>>> import numpy as np
>>> np.set_printoptions(precision=4, suppress=True, linewidth=140)
>>> data = np.loadtxt("m.csv", delimiter=",")
>>> data
array([[ 0.2454, -0.3995,  0.577 , -0.3107, -0.577 ,  0.1332],
       [-0.3995,  0.7885,  0.3055, -0.1645, -0.3055,  0.0705],
       [ 0.577 ,  0.3055,  0.5587,  0.2376,  0.4413, -0.1018],
       [-0.3107, -0.1645,  0.2376,  0.8721, -0.2376,  0.0548],
       [-0.577 , -0.3055,  0.4413, -0.2376,  0.5587,  0.1018],
       [ 0.1332,  0.0705, -0.1018,  0.0548,  0.1018,  0.9765]])
>>> round(float(np.linalg.eigvalsh(data).min()), 4)
-1.0
>>> [round(float(np.linalg.det(data[:i, :i])), 2) + 0 for i in range(1, 7)]
[0.25, 0.03, -0.41, -0.54, -0.98, -1.0]
>>> np.all(np.linalg.eigvalsh(data) > 0)
np.False_
>>> ev, vecs = np.linalg.eigh(data)
>>> vec = np.array([4, -3, 3, 5, 4, -3])
>>> round(float(np.abs(data).sum(axis=1).max()), 4), np.abs(ev).max()
(2.2428, np.float64(1.0))
>>> M2 = np.linalg.inv(data)
>>> (np.abs(M2) > 1e-9).astype(int)
array([[1, 1, 1, 1, 1, 1],
       [1, 1, 1, 1, 1, 1],
       [1, 1, 1, 1, 1, 1],
       [1, 1, 1, 1, 1, 1],
       [1, 1, 1, 1, 1, 1],
       [1, 1, 1, 1, 1, 1]])
>>> np.round(data @ M2, 4) + 0
array([[1., 0., 0., 0., 0., 0.],
       [0., 1., 0., 0., 0., 0.],
       [0., 0., 1., 0., 0., 0.],
       [0., 0., 0., 1., 0., 0.],
       [0., 0., 0., 0., 1., 0.],
       [0., 0., 0., 0., 0., 1.]])
>>> np.round(np.linalg.slogdet(data)[0], 4)
np.float64(-1.0)
>>> u = np.array([2, 1, 1, 1])
>>> E = np.array([np.roll(u, i) for i in range(4)])
>>> E
array([[2, 1, 1, 1],
       [1, 2, 1, 1],
       [1, 1, 2, 1],
       [1, 1, 1, 2]])
>>> np.fft.fft(E[0])
array([5.+0.j, 1.+0.j, 1.+0.j, 1.+0.j])
>>> E @ np.ones(4)
array([5., 5., 5., 5.])
>>> np.allclose(E @ E.T, E.T @ E)
True
>>> L = np.linalg.cholesky(E)
>>> round(float(np.prod(np.diag(L)) ** 2), 4), round(np.linalg.det(E), 4)
(5.0, np.float64(5.0))
>>> L
array([[1.4142, 0.    , 0.    , 0.    ],
       [0.7071, 1.2247, 0.    , 0.    ],
       [0.7071, 0.4082, 1.1547, 0.    ],
       [0.7071, 0.4082, 0.2887, 1.118 ]])
>>> E / np.sqrt(np.outer(np.diag(E), np.diag(E)))
array([[1. , 0.5, 0.5, 0.5],
       [0.5, 1. , 0.5, 0.5],
       [0.5, 0.5, 1. , 0.5],
       [0.5, 0.5, 0.5, 1. ]])
>>> W0 = np.loadtxt("a.csv", delimiter=",")
>>> W0
array([[-0.9397,  0.2389, -0.1834],
       [-0.2819, -0.1405,  0.6504],
       [-0.1879, -0.9527, -0.2333],
       [ 0.047 ,  0.1245, -0.6993]])
>>> # columns are unit length and at right angles
>>> rng = np.random.default_rng(8403)
>>> lab = rng.permutation(3)
>>> M2 = W0[:, lab] * rng.choice([-1, 1], 3)
>>> M2
array([[ 0.9397,  0.2389, -0.1834],
       [ 0.2819, -0.1405,  0.6504],
       [ 0.1879, -0.9527, -0.2333],
       [-0.047 ,  0.1245, -0.6993]])
>>> Uu, _, Vt = np.linalg.svd(W0.T @ M2)
>>> np.round(np.linalg.lstsq(W0, M2)[0], 4) + 0
array([[-1.,  0.,  0.],
       [ 0.,  1.,  0.],
       [ 0.,  0.,  1.]])
>>> np.round(Uu @ Vt, 4) + 0
array([[-1.,  0.,  0.],
       [ 0.,  1.,  0.],
       [ 0.,  0.,  1.]])
>>> F = np.load("w.npy")
>>> F
array([[ 0.3718,  0.4585, -0.0148,  0.5273],
       [ 0.6847,  1.2228, -1.0386,  0.1845],
       [ 1.3877,  3.5402, -1.8436, -0.3066],
       [-1.2411, -1.6481,  0.6429, -0.3628],
       [ 1.1292,  2.4188, -1.4892,  0.3339],
       [-1.7287, -3.4361,  1.8249, -0.2659],
       [ 1.2555,  1.7925, -1.1903,  0.091 ],
       [ 0.2959, -0.0545, -0.2616,  0.147 ],
       [ 0.5693,  1.7554, -0.4245, -0.2324],
       [ 0.306 , -0.1172, -0.1138, -0.3253],
       [ 0.1077,  0.2152, -0.0453, -0.0951],
       [-0.5416, -1.4025,  0.9465, -0.2324],
       [ 0.2104,  0.3401, -0.4866, -0.0706],
       [-0.8911, -1.7226,  0.8015, -0.584 ],
       [ 0.0841,  0.2682, -0.4544, -0.3881],
       [ 0.1893,  0.0901,  0.0475, -0.5818],
       [-1.3874, -2.1348,  0.5629,  0.3446],
       [-0.8968, -1.5225,  0.6273, -0.104 ],
       [-0.639 , -2.3099,  1.6843,  0.0018],
       [ 0.5151,  1.0532, -0.1646, -0.0373],
       [ 0.4453,  0.4257, -0.5565, -0.2223],
       [ 0.3343,  0.0914,  0.0216, -0.0336]])
>>> vec = np.array([-1, -1, -1, 2])
>>> y = F @ vec
>>> np.linalg.lstsq(F, y)[0]
array([-1., -1., -1.,  2.])
>>> try:
...     np.linalg.solve(F, y)
... except np.linalg.LinAlgError as e:
...     print("failed:", e)
... 
failed: Last 2 dimensions of the array must be square
>>> np.round(np.linalg.pinv(F) @ F, 4) + 0
array([[1., 0., 0., 0.],
       [0., 1., 0., 0.],
       [0., 0., 1., 0.],
       [0., 0., 0., 1.]])
>>> np.linalg.solve(F.T @ F, F.T @ y)
array([-1., -1., -1.,  2.])
>>> y = y + 0.1 * rng.normal(size=22)
>>> y
array([ 0.3434, -0.4348, -3.6688,  1.4305, -1.3622,  2.764 , -1.5309,  0.2724, -2.5599, -0.7085, -0.5174,  0.4848, -0.1525,  0.6459,
       -0.832 , -1.4856,  3.5067,  1.613 ,  1.272 , -1.3712, -0.7903, -0.5021])
>>> coef, *_ = np.linalg.lstsq(F, y)
>>> [round(float(np.linalg.norm(np.linalg.solve(F.T @ F + lam * np.eye(4), F.T @ y))), 2) for lam in (0, 1, 10, 100)]
[2.66, 1.82, 0.76, 0.34]
>>> q, vecs = np.linalg.qr(F[:, :3])[0], np.linalg.qr(F[:, 3:])[0]
>>> sigma = np.linalg.svd(q.T @ vecs, compute_uv=False)
>>> (sigma > 0.9).sum()
np.int64(0)
>>> np.degrees(np.arccos(sigma.clip(0, 1)))
array([77.9304])
>>> np.round(np.linalg.norm(q @ q.T - vecs @ vecs.T, 2), 4)
np.float64(1.0)
>>> Xs = (F - F.mean(axis=0)) / F.std(axis=0)
>>> np.argwhere(np.abs(Xs) > 2)
array([[0, 3],
       [2, 1],
       [5, 0],
       [5, 1],
       [5, 2]])
>>> Xs.std(axis=0)
array([1., 1., 1., 1.])
>>> coef = np.linalg.lstsq(np.delete(Xs, 0, axis=1), Xs[:, 0])[0]
>>> coef
array([1.0857, 0.1475, 0.0547])
>>> np.abs(coef).argmax()
np.int64(0)
>>> round(float(1 - np.var(Xs[:, 0] - np.delete(Xs, 0, axis=1) @ coef)), 4)
0.9169
>>> M2 = F / np.sqrt((F ** 2).mean(axis=1, keepdims=True))
>>> np.linalg.matrix_rank(M2) == np.linalg.matrix_rank(F)
np.True_
>>> Uu, sigma, Vt = np.linalg.svd(F, full_matrices=False)
>>> sigma
array([9.5018, 1.3934, 1.3313, 0.9513])
>>> Uu.shape, sigma.shape, Vt.shape
((22, 4), (4,), (4, 4))
>>> A = np.load("data.npy")
>>> A
array([[0, 3, 0, 2, 2],
       [0, 3, 1, 3, 0],
       [0, 0, 1, 1, 2],
       [0, 0, 0, 2, 1],
       [0, 0, 0, 0, 1]])
>>> r = np.linalg.matrix_rank(A)
>>> r
np.int64(4)
>>> null = np.linalg.svd(A)[2][r:].T
>>> np.linalg.matrix_rank(A.T @ A), np.linalg.matrix_rank(A @ A.T)
(np.int64(4), np.int64(4))
>>> null.shape
(5, 1)
>>> A @ null
array([[0.],
       [0.],
       [0.],
       [0.],
       [0.]])
>>> [int(np.linalg.matrix_rank(np.delete(A, i, axis=0))) for i in range(5)]
[4, 4, 4, 3, 4]
>>> Uu, sigma, Vt = np.linalg.svd(E, full_matrices=False)
>>> sigma
array([5., 1., 1., 1.])
>>> np.abs(Vt[0])
array([0.5, 0.5, 0.5, 0.5])
>>> np.abs(Uu[:, 0]).round(6).argmax()
np.int64(0)
>>> np.round(Uu.T @ E @ Vt.T, 4) + 0
array([[5., 0., 0., 0.],
       [0., 1., 0., 0.],
       [0., 0., 1., 0.],
       [0., 0., 0., 1.]])
>>> np.round(Uu.T @ Uu, 4) + 0
array([[1., 0., 0., 0.],
       [0., 1., 0., 0.],
       [0., 0., 1., 0.],
       [0., 0., 0., 1.]])
>>> (sigma > 1e-8).sum()
np.int64(4)
>>> sigma / sigma[0]
array([1. , 0.2, 0.2, 0.2])
